$ python -q
>>> import numpy as np
>>> import numpy.linalg as la
>>> np.set_printoptions(suppress=True, linewidth=140)
>>> feats = np.loadtxt("layer9.csv", delimiter=",")
>>> print(feats)
[[2. 3. 2. 2. 5. 5. 1. 4. 3. 6. 5. 5.]
 [6. 6. 7. 7. 4. 5. 4. 5. 7. 8. 2. 9.]
 [4. 4. 2. 4. 2. 6. 2. 3. 5. 6. 2. 5.]
 [1. 2. 0. 1. 1. 0. 0. 2. 1. 0. 0. 2.]
 [4. 6. 5. 5. 8. 5. 4. 7. 6. 7. 7. 4.]
 [5. 5. 8. 3. 5. 4. 3. 3. 6. 5. 5. 6.]
 [0. 0. 0. 0. 0. 0. 0. 0. 0. 0. 0. 0.]
 [2. 3. 4. 3. 5. 3. 3. 4. 2. 6. 5. 3.]
 [0. 3. 2. 1. 3. 2. 1. 2. 1. 2. 3. 3.]
 [1. 3. 1. 4. 2. 5. 3. 5. 4. 4. 2. 4.]
 [4. 3. 4. 3. 2. 4. 2. 2. 4. 3. 2. 3.]
 [4. 4. 6. 3. 5. 5. 3. 3. 4. 5. 5. 5.]
 [1. 1. 3. 4. 0. 1. 4. 3. 2. 3. 0. 1.]]
>>> x0 = np.array([6, 0, 2, 7, 3, 3, 5, 7, 8, 4, 3, 6])
>>> h = np.maximum(feats @ x0, 0)
>>> print(np.tanh(feats @ x0))
[1. 1. 1. 1. 1. 1. 0. 1. 1. 1. 1. 1. 1.]
>>> print(np.maximum(feats @ (3 * x0), 0))
[558. 987. 633. 150. 894. 747.   0. 543. 264. 555. 489. 660. 354.]
>>> print(np.flatnonzero(h > 1e-9))
[ 0  1  2  3  4  5  7  8  9 10 11 12]
>>> print(la.matrix_rank(feats, rtol=0.1))
4
>>> print(la.cond(feats) > 100)
True
>>> U, sigma, Vt = la.svd(feats, full_matrices=False)
>>> print(np.round(U.T @ U, 2) + 0)
[[1. 0. 0. 0. 0. 0. 0. 0. 0. 0. 0. 0.]
 [0. 1. 0. 0. 0. 0. 0. 0. 0. 0. 0. 0.]
 [0. 0. 1. 0. 0. 0. 0. 0. 0. 0. 0. 0.]
 [0. 0. 0. 1. 0. 0. 0. 0. 0. 0. 0. 0.]
 [0. 0. 0. 0. 1. 0. 0. 0. 0. 0. 0. 0.]
 [0. 0. 0. 0. 0. 1. 0. 0. 0. 0. 0. 0.]
 [0. 0. 0. 0. 0. 0. 1. 0. 0. 0. 0. 0.]
 [0. 0. 0. 0. 0. 0. 0. 1. 0. 0. 0. 0.]
 [0. 0. 0. 0. 0. 0. 0. 0. 1. 0. 0. 0.]
 [0. 0. 0. 0. 0. 0. 0. 0. 0. 1. 0. 0.]
 [0. 0. 0. 0. 0. 0. 0. 0. 0. 0. 1. 0.]
 [0. 0. 0. 0. 0. 0. 0. 0. 0. 0. 0. 1.]]
>>> print(np.round(U.T @ feats @ Vt.T, 2) + 0)
[[46.36  0.    0.    0.    0.    0.    0.    0.    0.    0.    0.    0.  ]
 [ 0.    8.66  0.    0.    0.    0.    0.    0.    0.    0.    0.    0.  ]
 [ 0.    0.    6.93  0.    0.    0.    0.    0.    0.    0.    0.    0.  ]
 [ 0.    0.    0.    5.73  0.    0.    0.    0.    0.    0.    0.    0.  ]
 [ 0.    0.    0.    0.    3.72  0.    0.    0.    0.    0.    0.    0.  ]
 [ 0.    0.    0.    0.    0.    3.39  0.    0.    0.    0.    0.    0.  ]
 [ 0.    0.    0.    0.    0.    0.    2.57  0.    0.    0.    0.    0.  ]
 [ 0.    0.    0.    0.    0.    0.    0.    1.33  0.    0.    0.    0.  ]
 [ 0.    0.    0.    0.    0.    0.    0.    0.    1.08  0.    0.    0.  ]
 [ 0.    0.    0.    0.    0.    0.    0.    0.    0.    0.63  0.    0.  ]
 [ 0.    0.    0.    0.    0.    0.    0.    0.    0.    0.    0.34  0.  ]
 [ 0.    0.    0.    0.    0.    0.    0.    0.    0.    0.    0.    0.01]]
>>> print(np.allclose(U * sigma @ Vt, feats))
True
>>> print(U.shape, sigma.shape, Vt.shape)
(13, 12) (12,) (12, 12)
>>> F = np.load("sample9.npy")
>>> print(F)
[[ 0.  2.  0.  0.  1.  2.  1.  2.  2.  0.  0.  0.]
 [ 1.  2.  1.  0.  2.  0.  1.  1.  0.  0.  0.  0.]
 [ 0.  0.  2.  0.  2.  1.  0.  1.  0.  0.  0.  0.]
 [ 2.  0.  0.  1.  2.  1.  0.  1.  0.  0.  0.  0.]
 [ 0.  2.  2.  1.  0.  1.  1.  0.  1.  0.  0.  0.]
 [ 1.  0.  1.  1.  1.  2.  1.  2.  2.  0.  0.  0.]
 [ 0.  1.  1.  0.  2.  0.  2.  1.  2.  0.  0.  0.]
 [ 1.  0.  1.  0.  2.  0.  0.  1.  2.  0.  0.  0.]
 [ 1.  2.  1.  0.  2.  1.  0.  0.  1.  0.  0.  0.]
 [ 0.  0.  0.  0.  0.  0.  0.  0.  0. -1. -2.  0.]
 [ 0.  0.  0.  0.  0.  0.  0.  0.  0.  1. -2.  1.]
 [ 0.  0.  0.  0.  0.  0.  0.  0.  0.  0. -1.  2.]]
>>> # splits into 2 blocks
>>> print(F.reshape(-1, 2))
[[ 0.  2.]
 [ 0.  0.]
 [ 1.  2.]
 [ 1.  2.]
 [ 2.  0.]
 [ 0.  0.]
 [ 1.  2.]
 [ 1.  0.]
 [ 2.  0.]
 [ 1.  1.]
 [ 0.  0.]
 [ 0.  0.]
 [ 0.  0.]
 [ 2.  0.]
 [ 2.  1.]
 [ 0.  1.]
 [ 0.  0.]
 [ 0.  0.]
 [ 2.  0.]
 [ 0.  1.]
 [ 2.  1.]
 [ 0.  1.]
 [ 0.  0.]
 [ 0.  0.]
 [ 0.  2.]
 [ 2.  1.]
 [ 0.  1.]
 [ 1.  0.]
 [ 1.  0.]
 [ 0.  0.]
 [ 1.  0.]
 [ 1.  1.]
 [ 1.  2.]
 [ 1.  2.]
 [ 2.  0.]
 [ 0.  0.]
 [ 0.  1.]
 [ 1.  0.]
 [ 2.  0.]
 [ 2.  1.]
 [ 2.  0.]
 [ 0.  0.]
 [ 1.  0.]
 [ 1.  0.]
 [ 2.  0.]
 [ 0.  1.]
 [ 2.  0.]
 [ 0.  0.]
 [ 1.  2.]
 [ 1.  0.]
 [ 2.  1.]
 [ 0.  0.]
 [ 1.  0.]
 [ 0.  0.]
 [ 0.  0.]
 [ 0.  0.]
 [ 0.  0.]
 [ 0.  0.]
 [ 0. -1.]
 [-2.  0.]
 [ 0.  0.]
 [ 0.  0.]
 [ 0.  0.]
 [ 0.  0.]
 [ 0.  1.]
 [-2.  1.]
 [ 0.  0.]
 [ 0.  0.]
 [ 0.  0.]
 [ 0.  0.]
 [ 0.  0.]
 [-1.  2.]]
>>> t3 = F.reshape(12, 2, -1)
>>> print(t3.shape)
(12, 2, 6)
>>> print(np.round(la.norm(feats, axis=0), 2))
[11.66 13.38 15.1  12.81 14.21 14.39  9.7  13.38 14.59 17.58 13.19 16.  ]
>>> print(round(la.norm(feats, "nuc"), 2))
80.76
>>> print(np.round(la.norm(feats[11], 1), 2), np.round(la.norm(feats[11], np.inf), 2))
52.0 6.0
>>> print(la.norm(feats, axis=1).argmax())
1
>>> print(np.round(la.norm(feats, axis=1), 2))
[13.53 21.21 13.96  4.   20.15 17.44  0.   13.08  7.42 11.92 10.77 15.36  8.19]
>>> print(round(la.norm(feats[11] - feats[9]), 2))
7.75
>>> print(np.round(la.norm(feats, 2), 2))
46.36
>>> M = np.array([[2, 0, 0, 0, 0, 0, 0],
...     [1, 0, 0, 0, 0, 0, 0],
...     [-3, 0, 1, 0, 0, 0, 0],
...     [0, 0, -2, -1, 0, 0, 0],
...     [-1, 2, 1, -2, 1, 0, 0],
...     [-2, 3, 2, -2, -3, 2, 0],
...     [2, -2, 1, 2, 1, 3, -2]])
>>> print(np.round(la.norm(M, 1), 2), np.round(la.norm(M, np.inf), 2))
11.0 14.0
>>> print(round(la.norm(M, 2), 2))
7.05
>>> print(M[3] @ M[5])
-2
>>> print(np.flatnonzero(la.matrix_power((F != 0) + (F.T != 0) + np.eye(12), 12)[11]))
[ 9 10 11]
>>> print(round(la.det(F), 2))
2254.0
>>> print(np.round(np.sort(la.eigvals(F).real), 2))
[-2.39 -1.39 -1.39 -1.27  0.13  0.13  0.59  1.03  1.78  2.35  2.35  8.08]
>>> print((F != 0).astype(int))
[[0 1 0 0 1 1 1 1 1 0 0 0]
 [1 1 1 0 1 0 1 1 0 0 0 0]
 [0 0 1 0 1 1 0 1 0 0 0 0]
 [1 0 0 1 1 1 0 1 0 0 0 0]
 [0 1 1 1 0 1 1 0 1 0 0 0]
 [1 0 1 1 1 1 1 1 1 0 0 0]
 [0 1 1 0 1 0 1 1 1 0 0 0]
 [1 0 1 0 1 0 0 1 1 0 0 0]
 [1 1 1 0 1 1 0 0 1 0 0 0]
 [0 0 0 0 0 0 0 0 0 1 1 0]
 [0 0 0 0 0 0 0 0 0 1 1 1]
 [0 0 0 0 0 0 0 0 0 0 1 1]]
>>> print(np.round(np.sort(la.eigvals(M)), 2))
[-2. -1.  0.  1.  1.  2.  2.]
>>> print(np.prod(np.diag(M)), round(float(la.det(M)), 2))
0 0.0
>>> print(M @ M)
[[  4   0   0   0   0   0   0]
 [  2   0   0   0   0   0   0]
 [ -9   0   1   0   0   0   0]
 [  6   0   0   1   0   0   0]
 [ -4   2   6   0   1   0   0]
 [ -8   0   7   4  -9   4   0]
 [-12  15   2 -14 -10   0   4]]
>>> print(la.matrix_rank(M - M[0, 0] * np.eye(7)))
6
>>> rk = la.matrix_rank(M)
>>> print(rk)
6
>>> ns = la.svd(M)[2][rk:].T
>>> print([int(la.matrix_rank(M[:i])) for i in range(1, len(M) + 1)])
[1, 1, 2, 3, 4, 5, 6]
>>> print(ns.shape)
(7, 1)
>>> print(np.round(M @ ns, 2) + 0)
[[0.]
 [0.]
 [0.]
 [0.]
 [0.]
 [0.]
 [0.]]
>>> print([int(la.matrix_rank(M[:, :j + 1])) for j in range(7)])
[1, 2, 3, 4, 5, 6, 6]
>>> print([int(la.matrix_rank(np.delete(M, i, axis=0))) for i in range(7)])
[6, 6, 5, 5, 5, 5, 5]
>>> print(np.round(ns[:, 0] / ns[np.abs(ns[:, 0]).round(6).argmax(), 0], 2) + 0)
[ 0.   -0.11  0.    0.    0.23  0.51  1.  ]
>>> print([round(float(x), 2) for x in la.svd(M, compute_uv=False)[:3]])
[7.05, 4.7, 3.3]
>>> print(la.cond(M) > 100)
True
>>> print(np.argsort(-la.norm(M, axis=0).round(6), kind="stable")[:3])
[0 1 3]
>>> print(la.matrix_rank(M, rtol=0.1))
5
>>> X = np.load("mat.npy")
>>> print(X)
[[-2 -1  2 -1  1 -2 -2]
 [-2 -3 -2 -1 -3 -2  3]
 [ 3  3  1  1  2 -1  0]
 [ 3  0  3  3 -1  3  1]
 [-3  1  3 -1 -1 -2  3]
 [-3  1  3 -1 -1 -2  3]]
>>> # rows and columns are dependent
>>> th = np.radians(120)
>>> Rm = np.eye(7)
>>> Rm[0, 0] = Rm[5, 5] = np.cos(th)
>>> Rm[0, 5], Rm[5, 0] = -np.sin(th), np.sin(th)
>>> print(Rm.round(2))
[[-0.5   0.    0.    0.    0.   -0.87  0.  ]
 [ 0.    1.    0.    0.    0.    0.    0.  ]
 [ 0.    0.    1.    0.    0.    0.    0.  ]
 [ 0.    0.    0.    1.    0.    0.    0.  ]
 [ 0.    0.    0.    0.    1.    0.    0.  ]
 [ 0.87  0.    0.    0.    0.   -0.5   0.  ]
 [ 0.    0.    0.    0.    0.    0.    1.  ]]
>>> B = X @ Rm.T
>>> print(np.round(np.abs(B - X).max(axis=0), 2))
[7.1 0.  0.  0.  0.  4.1 0. ]
>>> print(B.round(2))
[[ 2.73 -1.    2.   -1.    1.   -0.73 -2.  ]
 [ 2.73 -3.   -2.   -1.   -3.   -0.73  3.  ]
 [-0.63  3.    1.    1.    2.    3.1   0.  ]
 [-4.1   0.    3.    3.   -1.    1.1   1.  ]
 [ 3.23  1.    3.   -1.   -1.   -1.6   3.  ]
 [ 3.23  1.    3.   -1.   -1.   -1.6   3.  ]]
>>> print(np.round(la.det(Rm), 2), np.trace(Rm))
1.0 4.0
